>>> import numpy as np
>>> from numpy import linalg as LA
>>> np.set_printoptions(precision=3, suppress=True, linewidth=120, sign=" ")
>>> rnd = lambda a: np.round(a, 3) + 0
>>> rng = np.random.default_rng(84643)
>>> data = (rng.random((9, 9)) < 0.3) + np.eye(9)
>>> data /= data.sum(axis=1, keepdims=True)
>>> rnd(data)
array([[ 0.5  ,  0.   ,  0.   ,  0.5  ,  0.   ,  0.   ,  0.   ,  0.   ,  0.   ],
       [ 0.2  ,  0.2  ,  0.2  ,  0.   ,  0.   ,  0.2  ,  0.2  ,  0.   ,  0.   ],
       [ 0.333,  0.   ,  0.667,  0.   ,  0.   ,  0.   ,  0.   ,  0.   ,  0.   ],
       [ 0.   ,  0.   ,  0.   ,  0.333,  0.333,  0.333,  0.   ,  0.   ,  0.   ],
       [ 0.2  ,  0.   ,  0.   ,  0.   ,  0.2  ,  0.2  ,  0.2  ,  0.   ,  0.2  ],
       [ 0.167,  0.   ,  0.167,  0.   ,  0.167,  0.167,  0.167,  0.167,  0.   ],
       [ 0.   ,  0.   ,  0.   ,  0.25 ,  0.   ,  0.   ,  0.25 ,  0.25 ,  0.25 ],
       [ 0.333,  0.   ,  0.333,  0.   ,  0.   ,  0.   ,  0.   ,  0.333,  0.   ],
       [ 0.167,  0.167,  0.   ,  0.   ,  0.167,  0.167,  0.   ,  0.167,  0.167]])
>>> # rows sum to 1
>>> A2 = data + rng.integers(-2, 3, (9, 8)) @ rng.integers(-2, 3, (8, 9))
>>> rnd(A2)
array([[ -6.5  ,  -2.   ,   6.   ,   3.5  ,  -2.   ,   0.   ,   0.   ,  -4.   ,   9.   ],
       [  2.2  ,  -4.8  ,   0.2  ,  -3.   ,  -2.   ,   0.2  ,   0.2  ,  -1.   ,   3.   ],
       [  0.333,   8.   ,  -6.333,  -1.   ,  11.   ,   8.   ,   6.   ,  -1.   ,  -4.   ],
       [ 12.   ,  -6.   , -11.   ,   3.333,  -1.667,  -2.667,  11.   ,  15.   ,   3.   ],
       [  3.2  ,  -7.   ,   2.   ,  -7.   ,  -6.8  ,  -0.8  ,   0.2  ,   3.   ,   1.2  ],
       [ -6.833,   1.   ,  -6.833,  10.   ,   1.167,   2.167,   0.167,  -2.833,   4.   ],
       [ 10.   ,   2.   , -10.   ,   6.25 ,   4.   ,  -3.   ,   6.25 ,  10.25 ,  -3.75 ],
       [  2.333,   4.   ,  -2.667,  -2.   ,   2.   ,   3.   ,  -2.   ,   3.333, -15.   ],
       [  6.167,  -9.833,   2.   ,  -1.   , -12.833,  -5.833,  -8.   ,   2.167,  -8.833]])
>>> np.abs(A2 - data).sum(axis=1)
array([ 33.,  16.,  46.,  66.,  31.,  35.,  55.,  36.,  57.])
>>> LA.matrix_rank(A2 - data, tol=1e-8)
np.int64(8)
>>> rnd(A2 - data)
array([[ -7.,  -2.,   6.,   3.,  -2.,   0.,   0.,  -4.,   9.],
       [  2.,  -5.,   0.,  -3.,  -2.,   0.,   0.,  -1.,   3.],
       [  0.,   8.,  -7.,  -1.,  11.,   8.,   6.,  -1.,  -4.],
       [ 12.,  -6., -11.,   3.,  -2.,  -3.,  11.,  15.,   3.],
       [  3.,  -7.,   2.,  -7.,  -7.,  -1.,   0.,   3.,   1.],
       [ -7.,   1.,  -7.,  10.,   1.,   2.,   0.,  -3.,   4.],
       [ 10.,   2., -10.,   6.,   4.,  -3.,   6.,  10.,  -4.],
       [  2.,   4.,  -3.,  -2.,   2.,   3.,  -2.,   3., -15.],
       [  6., -10.,   2.,  -1., -13.,  -6.,  -8.,   2.,  -9.]])
